% python3 -q
>>> import numpy as np
>>> np.set_printoptions(suppress=True, linewidth=140)
>>> theta = np.deg2rad(30)
>>> mat = np.eye(3)
>>> mat[np.ix_([0, 2], [0, 2])] = [[np.cos(theta), -np.sin(theta)], [np.sin(theta), np.cos(theta)]]
>>> mat.round(1)
array([[ 0.9,  0. , -0.5],
       [ 0. ,  1. ,  0. ],
       [ 0.5,  0. ,  0.9]])
>>> W1 = np.array([[1, -1, -1], [-1, -2, 0], [-1, 0, 0]])
>>> coef = np.array([-4, 5, -1])
>>> H = np.maximum(mat @ W1 + coef, 0)
>>> (H > 0).astype(int)
array([[0, 1, 0],
       [0, 1, 0],
       [0, 1, 0]])
>>> (H > 0).mean(axis=0)
array([0., 1., 0.])
>>> cent = np.array([[0, 3, 0], [1, 2, 1], [2, 0, 3]])
>>> (H @ cent).round(6).argmax(axis=1)
array([1, 1, 1])
>>> (np.linalg.matrix_power((mat != 0) + (mat.T != 0) + np.eye(3), 3) > 0).astype(int)
array([[1, 0, 1],
       [0, 1, 0],
       [1, 0, 1]])
>>> np.flatnonzero(np.linalg.matrix_power((mat != 0) + (mat.T != 0) + np.eye(3), 3)[1])
array([1])
>>> vec = np.array([6, -7, -5])
>>> [p for p in range(1, 25) if np.allclose(np.linalg.matrix_power(mat, p), np.eye(3))]
[12, 24]
>>> 3 - np.linalg.matrix_rank(mat - np.eye(3), tol=1e-8)
np.int64(1)
>>> np.round(np.abs(np.linalg.eigvals(mat)), 1)
array([1., 1., 1.])
>>> round(float(np.linalg.norm(vec)), 1), np.round(np.linalg.norm(mat @ vec), 1)
(10.5, np.float64(10.5))
>>> np.round(np.sort(np.abs(np.degrees(np.angle(np.linalg.eigvals(mat))))), 1)
array([ 0., 30., 30.])
>>> vec = np.array([1, 0, 0])
>>> y = mat @ vec
>>> y.round(1)
array([0.9, 0. , 0.5])
>>> np.round(np.linalg.solve(mat, -2 * y), 1) + 0
array([-2.,  0.,  0.])
>>> np.round(np.linalg.solve(mat.T, mat[1]), 1)
array([0., 1., 0.])
>>> rng = np.random.default_rng(40948)
>>> idx = rng.permutation(3)
>>> idx
array([1, 2, 0])
>>> other = mat[idx][:, idx]
>>> np.round(np.diag(other), 1)
array([1. , 0.9, 0.9])
>>> other.round(1)
array([[ 1. ,  0. ,  0. ],
       [ 0. ,  0.9,  0.5],
       [ 0. , -0.5,  0.9]])
>>> feats = np.loadtxt("data.csv", delimiter=",")
>>> feats
array([[-14.5,  -8.7,   2.9],
       [-12.7,   9.1,  10.9],
       [-13.9,  10.6,  11.8],
       [-11.5,   9.6,  11.3],
       [-15.3,  -6.4,   4.2],
       [-15.7,  -9. ,   4. ],
       [-13.9,  11.2,  10.2],
       [-14.5,  -7.6,   5.2],
       [-13.9,   9.7,  11.7],
       [-13.1,  -6.5,   2.4],
       [-17. ,  -6.5,   5.6],
       [-12.2,  10.9,  10.3],
       [-15.3,  -7.9,   5.3],
       [-13.9,  -7.5,   5.2],
       [-15.2,  -7.9,   3.2],
       [-15.9,  -5.6,   4.8],
       [-12.7,   9.2,  11.2],
       [-16.1,  -5.9,   3.6],
       [-13.5,  10.1,  12. ],
       [-12.9,  10.7,  10.8],
       [-10.5,  10. ,  14.8]])
>>> theta = np.radians(36)
>>> Rm = np.eye(3)
>>> Rm[0, 0] = Rm[1, 1] = np.cos(theta)
>>> Rm[0, 1], Rm[1, 0] = -np.sin(theta), np.sin(theta)
>>> Rm.round(1)
array([[ 0.8, -0.6,  0. ],
       [ 0.6,  0.8,  0. ],
       [ 0. ,  0. ,  1. ]])
>>> other = feats @ Rm.T
>>> round(np.linalg.det(Rm), 1), round(float(np.trace(Rm)), 1)
(np.float64(1.0), 2.6)
>>> np.allclose(np.linalg.norm(feats, axis=1), np.linalg.norm(other, axis=1))
True
>>> np.round(np.linalg.svd(feats, compute_uv=False), 1), np.round(np.linalg.svd(other, compute_uv=False), 1)
(array([73.9, 43. ,  5.3]), array([73.9, 43. ,  5.3]))
>>> np.round(np.abs(other - feats).max(axis=0), 1)
array([ 8.3, 10.3,  0. ])
>>> E = np.array([[1.0, 0.5, 0.2], [0.5, 1.0, 0.5], [0.2, 0.5, 1.0]])
>>> vec = np.ones(3)
>>> for _ in range(4):
...     vec = E @ vec
...     vec /= np.linalg.norm(vec)
...     print(round(vec @ E @ vec, 1))
... 
1.8
1.8
1.8
1.8
>>> round(float(np.linalg.eigvalsh(E)[-1]), 1)
1.8
>>> vec.round(1)
array([0.5, 0.7, 0.5])
>>> vec = np.array([-2, 4, -2])
>>> np.sign((E @ vec).round(6))
array([-1.,  1., -1.])
